% python3 -q
>>> import numpy as np
>>> import numpy.linalg as la
>>> np.set_printoptions(precision=3, suppress=True, linewidth=120, legacy="1.25")
>>> tidy = lambda a: np.round(a, 3) + 0
>>> arr = np.loadtxt("case18.csv", delimiter=",")
>>> tidy(arr)
array([[ -2.456,  -8.661,  12.731,   2.585,  -6.852,  -4.646,  -7.205,   3.68 ],
       [  3.324,   4.373,  -6.255,   0.424,   3.592,   9.508,   5.392,   2.814],
       [  2.97 ,   1.241,   0.805,  -0.99 ,  -1.084,   1.465,   1.75 ,   2.173],
       [  4.385,  -1.048,   1.117,   1.202,  -2.927,   0.781,   3.175,   4.142],
       [ -2.501,  -3.38 ,   6.755,   0.824,  -1.897,   1.107,  -4.958,   2.082],
       [  0.197,   2.559,  -2.099,  -0.025,   2.932,   7.78 ,   0.949,   1.789],
       [  4.769,   2.996,  -0.545,  -2.287,  -1.097,   0.591,   3.56 ,   1.759],
       [ -0.509,  -2.745,   4.287,   1.576,  -1.728,   2.23 ,  -2.118,   3.068],
       [ -5.966,  -6.164,   8.715,   3.1  ,  -1.337,   3.389,  -8.204,   2.687],
       [  6.009,   1.765,  -0.526,  -1.071,  -2.344,  -0.06 ,   4.787,   2.984],
       [  3.587,   4.554,  -1.028,  -3.554,   0.469,   1.671,   2.573,   0.488],
       [  0.678,  -1.333,   7.559,  -2.544,  -4.042,  -4.429,  -3.358,   0.81 ],
       [  5.547,   3.287,  -4.85 ,   0.343,   0.891,   5.779,   6.568,   3.541],
       [  4.831,   7.394,  -5.837,  -3.543,   3.141,   5.731,   5.689,   0.584],
       [ -0.643,  -6.328,   7.31 ,   3.531,  -4.383,  -0.029,  -3.183,   4.559],
       [  1.601,   2.053,  -3.331,   1.233,   2.489,   8.357,   2.864,   3.015],
       [  1.188,  -8.921,  14.59 ,   1.033, -10.592, -10.938,  -5.349,   3.868],
       [  1.327,   1.539,  -3.965,   2.312,   2.9  ,   9.823,   3.121,   3.631],
       [  1.894,  -5.367,   6.701,   2.504,  -5.573,  -2.303,  -1.048,   4.608],
       [  3.104,   5.7  ,  -2.452,  -3.778,   1.955,   3.591,   2.761,   0.094],
       [  0.155,   3.521,  -6.309,   1.889,   5.643,  13.323,   3.116,   2.828],
       [ -5.156, -11.714,  18.547,   2.304,  -9.119,  -8.523, -11.996,   3.007],
       [  1.13 ,   8.529, -11.315,  -0.398,   9.238,  16.782,   5.669,   1.247],
       [  1.001,   3.998,  -3.008,  -1.135,   3.289,   7.476,   1.792,   1.22 ],
       [  0.456,  -1.142,  -0.584,   3.085,   0.825,   7.331,   1.08 ,   4.102],
       [  4.751,   7.564,  -7.002,  -2.893,   3.912,   7.388,   6.257,   0.933],
       [  4.91 ,   0.099,   0.409,   0.322,  -2.569,   0.635,   3.746,   3.656],
       [ -0.703,  -2.159,   2.537,   2.183,  -0.422,   4.617,  -1.397,   3.315],
       [  7.624,  -5.223,   9.939,  -0.79 , -11.475, -12.94 ,   1.573,   4.335],
       [  1.956,  -4.597,  10.412,  -1.034,  -7.517,  -8.08 ,  -3.284,   2.426],
       [  3.881,   1.957,  -2.495,   0.42 ,   0.356,   4.854,   4.199,   3.221],
       [  2.295,   4.501,  -4.945,  -0.511,   3.615,   8.633,   3.807,   1.931],
       [  1.229,  -2.154,   4.693,   0.362,  -3.032,  -0.467,  -1.111,   2.802]])
>>> left, sigma, Vt = la.svd(arr)
>>> evecs = Vt[:(sigma > 1e-8).sum()]
>>> rng = np.random.default_rng(90524)
>>> x0 = arr[1] + 4 * arr[8] + rng.integers(2) * np.eye(8)[4]
>>> tidy(x0)
array([-20.541, -20.283,  28.605,  12.826,  -0.755,  23.062, -27.424,  13.562])
>>> la.matrix_rank(np.vstack([arr, x0]))
5
>>> tidy(np.diag(evecs.T @ evecs))
array([0.472, 0.469, 0.642, 0.5  , 0.277, 0.825, 0.433, 0.382])
>>> np.allclose(evecs.T @ evecs @ x0, x0)
False
